$ python3 -q
>>> import numpy as np
>>> np.set_printoptions(precision=1, suppress=True, linewidth=160, sign=" ")
>>> M = np.loadtxt("mat.csv", delimiter=",")
>>> M
array([[ 10.,   2.,   0.,  -2.,   0.,   2.,  -1.,   5.],
       [ -2.,  -2., -12.,  -7.,  -4.,   7.,   0.,  -1.],
       [  4.,  -3.,   2.,  -5.,   0.,  -5.,   0.,   1.],
       [  3.,  -5.,   3.,  -3.,   4.,  -5.,   0.,  -2.],
       [ 10.,  -1.,  -6.,  -5., -13.,  -1.,   5.,   2.],
       [  6.,  -3.,  -2.,  -3.,  -9.,   1.,   4.,   0.],
       [  3.,  -8.,  -3.,  -9.,  -3.,  -2.,  -3.,   0.],
       [  9.,  -1.,  -5.,  -6., -12.,   9.,  -1.,   2.],
       [  6.,  -8.,   6.,  -6.,  -1.,  -6.,   3.,  -6.],
       [  3.,  -5.,   3.,  -3.,   4.,  -5.,   0.,  -2.],
       [  0.,   0.,   0.,   0.,   0.,   0.,   0.,   0.],
       [  6.,  -3.,  -2.,  -3.,  -9.,   1.,   4.,   0.],
       [  2.,   0.,  -2.,  -6.,  -2.,  -1.,   6.,  -9.],
       [ -1.,   3.,  -5.,  -3.,   3.,   0.,   3.,  -5.],
       [ -1.,   3.,  -5.,  -3.,   3.,   0.,   3.,  -5.]])
>>> C2 = M.T @ M
>>> np.allclose(C2, C2.T)
True
>>> np.trace(C2), (M ** 2).sum()
(np.float64(2504.0), np.float64(2504.0))
>>> feats = np.load("dump.npy")
>>> feats
array([[ 0,  2,  2,  5, -1,  0, -2,  1],
       [ 2, -4, -2,  2,  1,  2,  3,  1],
       [ 2, -2,  0,  1, -5, -3,  5, -3],
       [ 5,  2,  1, -6, -3, -2,  2,  2],
       [-1,  1, -5, -3,  6,  0,  1,  3],
       [ 0,  2, -3, -2,  0,  2, -3, -1],
       [-2,  3,  5,  2,  1, -3, -6, -4],
       [ 1,  1, -3,  2,  3, -1, -4, -2]])
>>> # equal to its transpose
>>> vals, vecs = np.linalg.eigh(feats)
>>> vec = np.array([1, -2, -1, -3, 0, 1, 2, -1])
>>> vec @ feats @ vec
np.int64(-166)
>>> np.abs(feats).sum(axis=1).max(), round(np.abs(vals).max(), 1)
(np.int64(26), np.float64(13.6))
>>> round(vec @ feats @ vec / (vec @ vec), 1), round(float(vals[0]), 1), round(vals[-1], 1)
(np.float64(-7.9), -13.6, np.float64(12.1))
>>> (np.sign(vecs[:, -1].round(6)) == np.sign(vecs[0, -1].round(6))).astype(int)
array([ 1,  0,  1,  1,  0,  0,  1,  0])
>>> np.linalg.eigvalsh(feats[1:, 1:])
array([-12.5,  -9. ,  -5.3,  -0.8,   1.1,   4.6,  11.9])
>>> M2 = np.array([[-1, -1],
...     [-3, -3],
...     [1, 0],
...     [1, -1],
...     [-1, -1],
...     [-2, 0],
...     [2, -3],
...     [1, 3]])
>>> np.einsum("ik,kj->ji", feats, M2)
array([[ -1,  12,  23,  -3, -11, -22, -11, -16],
       [ -1,   1, -16,  -2,   1,   2,  -4,  -3]])
>>> np.vstack([feats, M2.T]).shape
(10, 8)
>>> np.einsum("ik,kj->ij", feats, M2)
array([[ -1,  -1],
       [ 12,   1],
       [ 23, -16],
       [ -3,  -2],
       [-11,   1],
       [-22,   2],
       [-11,  -4],
       [-16,  -3]])
>>> np.einsum("ij,ij->i", feats, feats)
array([  39,   43,   77,   87,   82,   31,  104,   45])
>>> M2.T @ feats.T
array([[ -1,  12,  23,  -3, -11, -22, -11, -16],
       [ -1,   1, -16,  -2,   1,   2,  -4,  -3]])
>>> feats @ M2
array([[ -1,  -1],
       [ 12,   1],
       [ 23, -16],
       [ -3,  -2],
       [-11,   1],
       [-22,   2],
       [-11,  -4],
       [-16,  -3]])
>>> M2 = feats / np.sqrt((feats ** 2).mean(axis=1, keepdims=True))
>>> M2[0]
array([ 0. ,  0.9,  0.9,  2.3, -0.5,  0. , -0.9,  0.5])
>>> np.linalg.matrix_rank(feats - feats.mean(axis=1, keepdims=True))
np.int64(7)
>>> np.linalg.norm(M2, axis=1)
array([ 2.8,  2.8,  2.8,  2.8,  2.8,  2.8,  2.8,  2.8])
>>> rng = np.random.default_rng(64)
>>> labels = rng.permutation(8)
>>> labels
array([ 4,  7,  5,  2,  0,  1,  3,  6])
>>> M2 = feats[labels][:, labels]
>>> np.sort(np.abs(np.linalg.eigvals(M2)))
array([  0.5,   3.1,   4.4,   4.9,   5.9,   9.4,  12.1,  13.6])
>>> np.trace(M2)
np.int64(-10)
>>> J = np.load("test18.npy")
>>> J
array([[ 0,  3,  5, -6, -1,  0],
       [ 0,  5,  4,  2,  0,  1],
       [ 0,  0,  0,  0,  0,  0],
       [ 1,  1,  1,  4,  1, -3],
       [-2, -3,  1, -2,  1, -4],
       [-1,  1,  1, -2,  1, -3],
       [-1,  1,  1, -2,  1, -3],
       [ 2,  2,  2,  3,  0, -1],
       [ 2,  5,  7, -3, -1, -1],
       [-1, -1, -1,  1,  1, -2],
       [-1,  4,  3,  3,  1, -1],
       [-1,  2,  3,  2,  1, -2],
       [-1, -2,  2, -3,  0, -2],
       [ 0,  2,  7,  2,  1, -5],
       [ 0,  0,  0,  0,  0,  0],
       [ 0,  2,  2, -3,  0, -1],
       [ 0,  0,  0,  0,  0,  0],
       [-1, -1, -1,  1,  1, -2],
       [ 0,  0,  0,  0,  0,  0],
       [ 0,  2,  2, -3,  0, -1],
       [-2, -3,  1, -2,  1, -4]])
>>> # rows 5 and 6 are equal
>>> C = J[[5, 10]].astype(float)
>>> for _ in range(4):
...     labels = np.linalg.norm(J[:, None] - C, axis=-1).argmin(axis=1)
...     C = np.array([J[labels == j].mean(axis=0) for j in range(2)])
... 
>>> labels
array([ 0,  1,  0,  1,  0,  0,  0,  1,  1,  0,  1,  1,  0,  1,  0,  0,  0,  0,  0,  0,  0])
>>> C
array([[-0.6, -0.1,  0.9, -1.5,  0.4, -1.6],
       [ 0.4,  3. ,  3.9,  1.9,  0.4, -1.7]])
>>> np.bincount(labels)
array([ 14,   7])
>>> C[1] - C[0]
array([ 1.1,  3.1,  2.9,  3.4,  0.1, -0.1])
>>> F = np.load("w.npy")
>>> F
array([[ 2,  0,  2,  2,  1,  2,  2,  3,  1,  0,  2],
       [ 0,  2,  0,  2,  2,  1,  2,  2,  3,  1,  0],
       [ 2,  0,  2,  0,  2,  2,  1,  2,  2,  3,  1],
       [ 2,  2,  0,  2,  0,  2,  2,  1,  2,  2,  3],
       [ 1,  2,  2,  0,  2,  0,  2,  2,  1,  2,  2],
       [ 2,  1,  2,  2,  0,  2,  0,  2,  2,  1,  2],
       [ 2,  2,  1,  2,  2,  0,  2,  0,  2,  2,  1],
       [ 3,  2,  2,  1,  2,  2,  0,  2,  0,  2,  2],
       [ 1,  3,  2,  2,  1,  2,  2,  0,  2,  0,  2],
       [ 0,  1,  3,  2,  2,  1,  2,  2,  0,  2,  0],
       [ 2,  0,  1,  3,  2,  2,  1,  2,  2,  0,  2]])
>>> # symmetric, so the eigenvalues are real
>>> vals, vecs = np.linalg.eigvalsh(F)
Traceback (most recent call last):
  File "<python-input-46>", line 1, in <module>
    vals, vecs = np.linalg.eigvalsh(F)
    ^^^^^^^^^^
ValueError: too many values to unpack (expected 2)
>>> vals, vecs = np.linalg.eigh(F)
>>> np.abs(vecs[:, -1])
array([ 0.3,  0.3,  0.3,  0.3,  0.3,  0.3,  0.3,  0.3,  0.3,  0.3,  0.3])
>>> np.round(np.linalg.eigvalsh(F + 4 * np.eye(11)), 1) + 0
array([  0. ,   0.8,   1.6,   2.6,   4.8,   5.8,   5.9,   6.2,   8.7,   8.8,  20.6])
>>> round(float(vals.sum()), 1), np.trace(F)
(22.0, np.int64(22))
